$ python -q
>>> import numpy as np
>>> np.set_printoptions(suppress=True, linewidth=100)
>>> M = np.load("block15.npy")
>>> print(M)
[[0 1 2 1 2]
 [1 0 1 2 1]
 [2 1 0 1 2]
 [1 2 1 0 1]
 [2 1 2 1 0]]
>>> print([round(float(np.linalg.det(M[:i, :i])), 2) + 0 for i in range(1, 6)])
[0.0, -1.0, 4.0, 0.0, -16.0]
>>> vals, vecs = np.linalg.eigvalsh(M)
Traceback (most recent call last):
  File "<python-input-5>", line 1, in <module>
    vals, vecs = np.linalg.eigvalsh(M)
    ^^^^^^^^^^
ValueError: too many values to unpack (expected 2)
>>> vals, vecs = np.linalg.eigh(M)
>>> print(np.round(vecs.T @ vecs, 1) + 0)
[[1. 0. 0. 0. 0.]
 [0. 1. 0. 0. 0.]
 [0. 0. 1. 0. 0.]
 [0. 0. 0. 1. 0.]
 [0. 0. 0. 0. 1.]]
>>> print(np.round(np.linalg.eigvalsh(M + 2 * np.eye(5)), 1) + 0)
[0.  0.  0.  2.4 7.6]
>>> print(vals.round(1))
[-2.  -2.  -2.   0.4  5.6]
>>> print(np.round(np.abs(vecs[:, -1]), 1))
[0.5 0.4 0.5 0.4 0.5]
>>> print(round(float(vals.sum()), 1), np.trace(M))
0.0 0
>>> print(np.abs(vecs[:, -1]).round(6).argmax())
0
>>> print(np.round(np.linalg.eigvalsh(M @ M), 1))
[ 0.1  4.   4.   4.  31.9]
>>> print(np.round(np.linalg.svd(M, compute_uv=False), 1))
[5.6 2.  2.  2.  0.4]
>>> F = np.loadtxt("out10.csv", delimiter=",")
>>> print(F)
[[0. 3. 0. 3.]
 [2. 0. 2. 0.]
 [0. 3. 0. 3.]
 [2. 0. 2. 0.]]
>>> # rows 0 and 2 are equal
>>> left, sigma, VT = np.linalg.svd(F)
>>> print(sigma.round(1) + 0)
[6. 4. 0. 0.]
>>> A2 = left[:, :2] @ np.diag(sigma[:2]) @ VT[:2]
>>> print(np.linalg.matrix_rank(A2))
2
>>> print(np.linalg.matrix_rank(F, rtol=0.05))
2
>>> F.inv()
Traceback (most recent call last):
  File "<python-input-23>", line 1, in <module>
    F.inv()
    ^^^^^
AttributeError: 'numpy.ndarray' object has no attribute 'inv'
>>> print((F + F.T) / 2)
[[0.  2.5 0.  2.5]
 [2.5 0.  2.5 0. ]
 [0.  2.5 0.  2.5]
 [2.5 0.  2.5 0. ]]
>>> np.linalg.determinant(F)
Traceback (most recent call last):
  File "<python-input-25>", line 1, in <module>
    np.linalg.determinant(F)
    ^^^^^^^^^^^^^^^^^^^^^
AttributeError: module 'numpy.linalg' has no attribute 'determinant'
>>> left, sigma, VT = np.linalg.svd(F, full_matrices=False)
>>> print(np.abs(left[:, 0]).round(6).argmax())
0
>>> print(round(float(np.sqrt((sigma ** 2).sum())), 1), round(float(np.linalg.norm(F)), 1))
7.2 7.2
>>> mat = np.loadtxt("case14.csv", delimiter=",")
>>> print(mat)
[[ 1.  0.  0.  0.  0.  0.  0.  0.  0.  0.  0.  0.  0.]
 [-2.  1.  0.  0.  0.  0.  0.  0.  0.  0.  0.  0.  0.]
 [ 3. -2.  1.  0.  0.  0.  0.  0.  0.  0.  0.  0.  0.]
 [-3.  2. -3.  1.  0.  0.  0.  0.  0.  0.  0.  0.  0.]
 [-2.  0.  0. -2.  1.  0.  0.  0.  0.  0.  0.  0.  0.]
 [ 0. -1.  3. -3.  2.  1.  0.  0.  0.  0.  0.  0.  0.]
 [ 0.  1. -2.  0.  0.  3.  1.  0.  0.  0.  0.  0.  0.]
 [-1. -3. -1.  1.  2. -3. -3.  1.  0.  0.  0.  0.  0.]
 [-3.  1.  0. -2.  2.  3.  2. -2.  1.  0.  0.  0.  0.]
 [-2.  2.  2. -3. -1. -3.  0.  2.  2.  1.  0.  0.  0.]
 [ 3. -1.  2. -1. -3. -3. -2.  1.  1. -1.  1.  0.  0.]
 [ 2.  0.  2.  0. -2.  2. -1. -2.  3. -1.  1.  1.  0.]
 [ 3.  0.  3.  0. -3.  1.  2. -3. -3.  3.  2. -2.  1.]]
>>> u = np.array([-1, 2, -1])
>>> print(np.convolve(mat[1], u))
[ 2. -5.  4. -1.  0.  0.  0.  0.  0.  0.  0.  0.  0.  0.  0.]
>>> print(np.cross(mat[1, :3], mat[11, :3]))
[ 2.  4. -2.]
>>> print(np.correlate(mat[1], mat[11], "full"))
[ 0. -2. -1.  3. -7.  7.  0. -5.  6. -2. -4.  2. -4.  2.  0.  0.  0.  0.  0.  0.  0.  0.  0.  0.
  0.]
>>> print(np.polyval(u, mat[1]))
[-9.  0. -1. -1. -1. -1. -1. -1. -1. -1. -1. -1. -1.]
>>> print(np.linalg.cond(mat) > 100)
True
>>> print([round(float(x), 1) for x in np.linalg.svd(mat, compute_uv=False)[:3]])
[10.6, 9.3, 7.5]
>>> print(np.round(np.linalg.norm(mat, axis=1), 1))
[1.  2.2 3.7 4.8 3.  4.9 3.9 5.9 6.  6.3 6.4 5.7 8.2]
>>> print(np.round(np.linalg.norm(mat, "nuc"), 1))
48.0
>>> print(np.round(np.linalg.norm(mat, axis=0), 1))
[7.9 5.1 6.7 5.4 6.  7.1 4.8 4.8 4.9 3.5 2.4 2.2 1. ]
>>> print(round(float(np.linalg.norm(mat[0], 1)), 1), round(np.linalg.norm(mat[0], np.inf), 1))
1.0 1.0
>>> print(round(np.linalg.norm(mat) ** 2 / np.linalg.norm(mat, 2) ** 2, 1))
3.0
>>> print(round(np.linalg.norm(mat, 1), 1), np.round(np.linalg.norm(mat, np.inf), 1))
25.0 26.0
>>> print(np.linalg.norm(mat, axis=1).argmax())
12
>>> A2 = np.array([[2, 2, 5],
...     [3, 0, 3],
...     [0, 4, 2],
...     [5, 5, 5],
...     [3, 3, 0],
...     [5, 0, 2],
...     [4, 5, 0],
...     [2, 2, 5],
...     [2, 2, 1],
...     [5, 1, 1],
...     [0, 3, 0],
...     [4, 1, 5],
...     [5, 0, 5]])
>>> print(np.linalg.matrix_rank(np.vstack([mat, A2.T])))
13
>>> A2 @ mat
Traceback (most recent call last):
  File "<python-input-47>", line 1, in <module>
    A2 @ mat
    ~~~^~~~~
ValueError: matmul: Input operand 1 has a mismatch in its core dimension 0, with gufunc signature (n?,k),(k,m?)->(n?,m?) (size 13 is different from 3)
>>> print(mat @ A2)
[[  2.   2.   5.]
 [ -1.  -4.  -7.]
 [  0.  10.  11.]
 [  5. -13. -10.]
 [-11. -11. -20.]
 [ -7.   3. -10.]
 [ 22.  -3.   5.]
 [-25.  -8. -12.]
 [ 14.  -2. -25.]
 [-18.  -5.  -8.]
 [-35.  -4.  10.]
 [  5.   6.  15.]
 [ 10.  14.   3.]]
>>> print(np.einsum("ij,ij->i", mat, mat))
[ 1.  5. 14. 23.  9. 24. 15. 35. 36. 40. 41. 33. 68.]
>>> A2 = np.array([[0, 5, 4, 4, 0, 5, 0],
...     [2, 2, 3, 1, 2, 5, 0],
...     [1, 3, 4, 4, 0, 5, 4],
...     [3, 5, 1, 0, 4, 4, 4],
...     [0, 4, 3, 5, 1, 5, 2],
...     [1, 2, 4, 4, 5, 0, 5],
...     [2, 4, 3, 4, 3, 4, 5]])
>>> A = np.triu(A2)
>>> print(A)
[[0 5 4 4 0 5 0]
 [0 2 3 1 2 5 0]
 [0 0 4 4 0 5 4]
 [0 0 0 0 4 4 4]
 [0 0 0 0 1 5 2]
 [0 0 0 0 0 0 5]
 [0 0 0 0 0 0 5]]
>>> print(np.round(np.sort(np.linalg.eigvals(A)), 1))
[0. 0. 0. 1. 2. 4. 5.]
>>> print(np.linalg.matrix_rank(A - A[0, 0] * np.eye(7)))
6
>>> data = np.load("data.npy")
>>> print(data)
[[ 1  0  0  0  0  0  0  0  0  0  0  0  0  0]
 [ 0  1  0  0  0  0  0  0  0  0  0  0  0  0]
 [-1 -2  1  0  0  0  0  0  0  0  0  0  0  0]
 [ 2  1 -1  1  0  0  0  0  0  0  0  0  0  0]
 [ 1  1  2  0  1  0  0  0  0  0  0  0  0  0]
 [ 1 -1 -2  1 -2  1  0  0  0  0  0  0  0  0]
 [ 2  1  2 -1  2 -2  1  0  0  0  0  0  0  0]
 [-2  2  1  2  0 -2 -1  1  0  0  0  0  0  0]
 [-2  1  1  1  2  0  0 -2  1  0  0  0  0  0]
 [-2  2  2  0  1  0  2  2  1  1  0  0  0  0]
 [-1  2  1 -2 -2 -2  2  2  0  2  1  0  0  0]
 [-1  1 -1  0  2  2  1  2 -2  1  1  1  0  0]
 [ 1 -1  0  1  1  0  1 -1  2  2  1  0  1  0]
 [-2  0  1 -1  2 -2  0  0 -1 -2  2  0  0  1]]
>>> x0 = np.array([0, 0, 3, 0, 0, 2, 3, 1, 1, 3, 0, 2, 3])
>>> h1 = np.maximum(mat @ x0, 0)
>>> print(np.maximum(mat @ (3 * x0), 0))
[ 0.  0.  9.  0.  0. 33.  9.  0. 33. 21.  0. 21. 57.]
>>> print(np.flatnonzero(h1 > 1e-9))
[ 2  5  6  8  9 11 12]
>>> print(np.maximum(mat @ x0, 0) - np.maximum(-mat @ x0, 0))
[  0.   0.   3.  -9.   0.  11.   3. -17.  11.   7.  -7.   7.  19.]
>>> print(h1)
[ 0.  0.  3.  0.  0. 11.  3.  0. 11.  7.  0.  7. 19.]
